% python3 -q
>>> import numpy as np
>>> import numpy.linalg as la
>>> np.set_printoptions(precision=1, suppress=True, linewidth=100, sign=" ")
>>> E = np.load("test11.npy")
>>> E
array([[ -3.,  -1.,   0.],
       [  2.,  -6.,   0.],
       [-12.,  -1.,   9.]])
>>> r0 = np.array([0, 0, 2])
>>> A2 = E + np.outer(r0, np.eye(3)[0])
>>> np.round(la.det(A2) / la.det(E), 1), np.round(1 + la.solve(E, r0)[0], 1)
(np.float64(1.0), np.float64(1.0))
>>> la.matrix_rank(la.inv(A2) - la.inv(E), tol=1e-8)
np.int64(1)
>>> rng = np.random.default_rng(36)
>>> labels = rng.permutation(3)
>>> A2 = E[:, labels] * rng.choice([-1, 1], 3)
>>> A2
array([[ 3.,  1., -0.],
       [-2.,  6., -0.],
       [12.,  1., -9.]])
>>> U, _, Vt = la.svd(E.T @ A2)
>>> labels
array([ 0,  1,  2])
>>> np.round(U @ Vt, 1) + 0
array([[-1.,  0.,  0.],
       [ 0., -1.,  0.],
       [ 0.,  0., -1.]])
>>> np.round(la.lstsq(E, A2)[0], 1) + 0
array([[-1.,  0.,  0.],
       [ 0., -1.,  0.],
       [ 0.,  0., -1.]])
>>> x = np.array([3, 0, 3])
>>> a = np.maximum(E @ x, 0)
>>> E * (a > 1e-9)[:, None]
array([[-0., -0.,  0.],
       [ 2., -6.,  0.],
       [-0., -0.,  0.]])
>>> np.maximum(E @ x, 0) - np.maximum(-E @ x, 0)
array([-9.,  6., -9.])
>>> E.T @ a
array([ 12., -36.,   0.])
>>> a
array([ 0.,  6.,  0.])
>>> np.tanh(E @ x)
array([-1.,  1., -1.])
>>> np.maximum(E @ (3 * x), 0)
array([  0.,  18.,   0.])
>>> J = np.array([[0, -2, 2, -1], [2, 0, 0, -2], [-2, 0, 0, -2], [1, 2, 2, 0]])
>>> x = np.array([3, 0, -1, -1])
>>> y = J @ x
>>> b, lr = np.zeros(4), 1 / la.norm(J, 2) ** 2
>>> for i in range(150):
...     b -= lr * J.T @ (J @ b - y)
...     if i % 50 == 0: print(i, round(la.norm(J @ b - y), 1))
... 
0 3.3
50 0.0
100 0.0
>>> np.round(la.cond(J), 1)
np.float64(1.4)
>>> X = np.array([[0.3, -0.2, 0.3, 1.3],
...     [-0.5, 1.3, 1.3, 0.0],
...     [-0.3, 0.7, -0.1, 0.1],
...     [0.3, -0.1, -2.0, 1.1]])
>>> X[:, 2] *= 10
>>> X
array([[  0.3,  -0.2,   3. ,   1.3],
       [ -0.5,   1.3,  13. ,   0. ],
       [ -0.3,   0.7,  -1. ,   0.1],
       [  0.3,  -0.1, -20. ,   1.1]])
>>> A2 = X / np.sqrt((X ** 2).mean(axis=1, keepdims=True))
>>> la.norm(A2, axis=1)
array([ 2.,  2.,  2.,  2.])
>>> X - X.mean(axis=1, keepdims=True)
array([[ -0.8,  -1.3,   1.9,   0.2],
       [ -4. ,  -2.2,   9.6,  -3.5],
       [ -0.2,   0.8,  -0.9,   0.2],
       [  5. ,   4.6, -15.3,   5.8]])
>>> la.matrix_rank(A2) == la.matrix_rank(X)
np.True_
>>> A2[3].round(1) + 0
array([ 0. ,  0. , -2. ,  0.1])
>>> x = np.array([1, 2, 0, 2])
>>> y = X @ x
>>> b, lr = np.zeros(4), 1 / la.norm(X, 2) ** 2
>>> for i in range(50):
...     b -= lr * X.T @ (X @ b - y)
...     if i % 10 == 0: print(i, round(la.norm(X @ b - y), 1))
... 
0 4.2
10 4.0
20 3.8
30 3.7
40 3.5
>>> b.round(1) + 0
array([ 0. ,  0.3,  0. ,  0.4])
>>> round(float(la.cond(X)), 1)
427.4
>>> np.round(np.abs(la.svd(X)[2][-1]), 1) + 0
array([ 0.9,  0.4,  0. ,  0.2])
>>> round(la.norm(X, 2) / la.norm(X), 1)
np.float64(1.0)
>>> np.argsort(-la.norm(X, axis=0).round(6), kind="stable")[:3]
array([ 2,  3,  1])
>>> blk = np.stack([X, -3 * X, X[::-1]])
>>> la.det(blk)
array([   2.9,  236. ,    2.9])
>>> r0 = np.array([-3, 3, 3, 2])
>>> v = np.array([-2, 1, -1])
>>> K = r0[:, None] + v[None, :]
>>> K
array([[-5, -2, -4],
       [ 1,  4,  2],
       [ 1,  4,  2],
       [ 0,  3,  1]])
>>> rk = la.matrix_rank(K)
>>> rk
np.int64(2)
>>> ns = la.svd(K)[2][rk:].T
>>> ns[:, 0] / ns[np.abs(ns[:, 0]).round(6).argmax(), 0]
array([-0.7, -0.3,  1. ])
>>> la.matrix_rank(K.T @ K), la.matrix_rank(K @ K.T)
(np.int64(2), np.int64(2))
>>> ns @ ns.T
array([[ 0.3,  0.1, -0.4],
       [ 0.1,  0.1, -0.2],
       [-0.4, -0.2,  0.6]])
>>> np.round(K @ la.pinv(K) @ K, 1) + 0
array([[-5., -2., -4.],
       [ 1.,  4.,  2.],
       [ 1.,  4.,  2.],
       [ 0.,  3.,  1.]])
>>> m1 = np.diag(np.array([-7, 1, -5, 9])) + 5 * np.eye(4, k=1) + 5 * np.eye(4, k=-1)
>>> m1
array([[-7.,  5.,  0.,  0.],
       [ 5.,  1.,  5.,  0.],
       [ 0.,  5., -5.,  5.],
       [ 0.,  0.,  5.,  9.]])
>>> r0 = np.array([3, -1, -3, 3])
>>> A2 = m1 + np.outer(r0, np.eye(4)[3])
>>> np.round(la.det(A2) / la.det(m1), 1), round(1 + la.solve(m1, r0)[3], 1)
(np.float64(1.1), np.float64(1.1))
>>> A2
array([[-7.,  5.,  0.,  3.],
       [ 5.,  1.,  5., -1.],
       [ 0.,  5., -5.,  2.],
       [ 0.,  0.,  5., 12.]])
>>> W0 = np.load("sample1.npy")
>>> W0
array([[ 1,  5,  0],
       [ 5, -2,  0],
       [ 0,  0, -5]])
>>> W = np.array([[1, -2, -2], [1, 0, -3], [1, 0, 1]])
>>> b = np.array([2, 2, 2])
>>> H = np.maximum(W0 @ W + b, 0)
>>> (H > 0).mean(axis=0)
array([ 0.7,  0.3,  0. ])
>>> H
array([[ 8,  0,  0],
       [ 5,  0,  0],
       [ 0,  2,  0]])
>>> W2 = np.array([[0, 1, 2], [-2, 2, -3], [3, 1, 2]])
>>> W @ W2
array([[-2, -5,  4],
       [-9, -2, -4],
       [ 3,  2,  4]])
>>> H @ W2
array([[ 0,  8, 16],
       [ 0,  5, 10],
       [-4,  4, -6]])
